$ python3 -q
>>> import numpy as np
>>> np.set_printoptions(precision=3, suppress=True, linewidth=200, legacy="1.25")
>>> tidy = lambda a: np.round(a, 3) + 0
>>> th = np.deg2rad(60)
>>> M = np.eye(3)
>>> M[np.ix_([1, 2], [1, 2])] = [[np.cos(th), -np.sin(th)], [np.sin(th), np.cos(th)]]
>>> tidy(M)
array([[ 1.   ,  0.   ,  0.   ],
       [ 0.   ,  0.5  , -0.866],
       [ 0.   ,  0.866,  0.5  ]])
>>> # splits into 2 blocks
>>> x0 = np.array([5, -1, -2])
>>> rhs = M @ x0
>>> tidy(rhs)
array([ 5.   ,  1.232, -1.866])
>>> tidy(np.linalg.solve(M, rhs + M[:, 0]))
array([ 6., -1., -2.])
>>> tidy(np.linalg.solve(M, 4 * rhs))
array([20., -4., -8.])
>>> def softmax(z):
...     e = np.exp(z - z.max(axis=-1, keepdims=True))
...     return e / e.sum(axis=-1, keepdims=True)
... 
>>> softmax(M).sum(axis=1)
array([1., 1., 1.])
>>> tidy(softmax(M[2] + 3))
array([0.199, 0.473, 0.328])
>>> scores = M @ M.T / np.sqrt(3)
>>> tidy(softmax(scores + np.triu(np.full(scores.shape, -np.inf), 1)))
array([[1.   , 0.   , 0.   ],
       [0.36 , 0.64 , 0.   ],
       [0.264, 0.264, 0.471]])
>>> tidy(softmax(scores)[2] @ M)
array([0.264, 0.54 , 0.007])
>>> m1 = np.array([[0.6, 1.3, 1.9, 40.0, 0.0],
...     [0.2, 1.3, -0.5, 24.0, -1.0],
...     [2.0, 1.3, -0.7, -8.0, 0.3]])
>>> m1
array([[ 0.6,  1.3,  1.9, 40. ,  0. ],
       [ 0.2,  1.3, -0.5, 24. , -1. ],
       [ 2. ,  1.3, -0.7, -8. ,  0.3]])
>>> A2 = np.array([[-2, 3], [-2, 1], [-1, 1], [-1, -2], [1, 2]])
>>> np.vstack([m1, A2.T]).shape
(5, 5)
>>> tidy(np.einsum("ik,kj->ij", m1, A2))
array([[-45.7, -75. ],
       [-27.5, -48.6],
       [  2.4,  23.2]])
>>> tidy(m1 @ A2)
array([[-45.7, -75. ],
       [-27.5, -48.6],
       [  2.4,  23.2]])
>>> tidy(A2.T @ m1.T)
array([[-45.7, -27.5,   2.4],
       [-75. , -48.6,  23.2]])
>>> tidy(np.einsum("ik,kj->ji", m1, A2))
array([[-45.7, -27.5,   2.4],
       [-75. , -48.6,  23.2]])
>>> np.linalg.matrix_rank(np.vstack([m1, A2.T]))
5
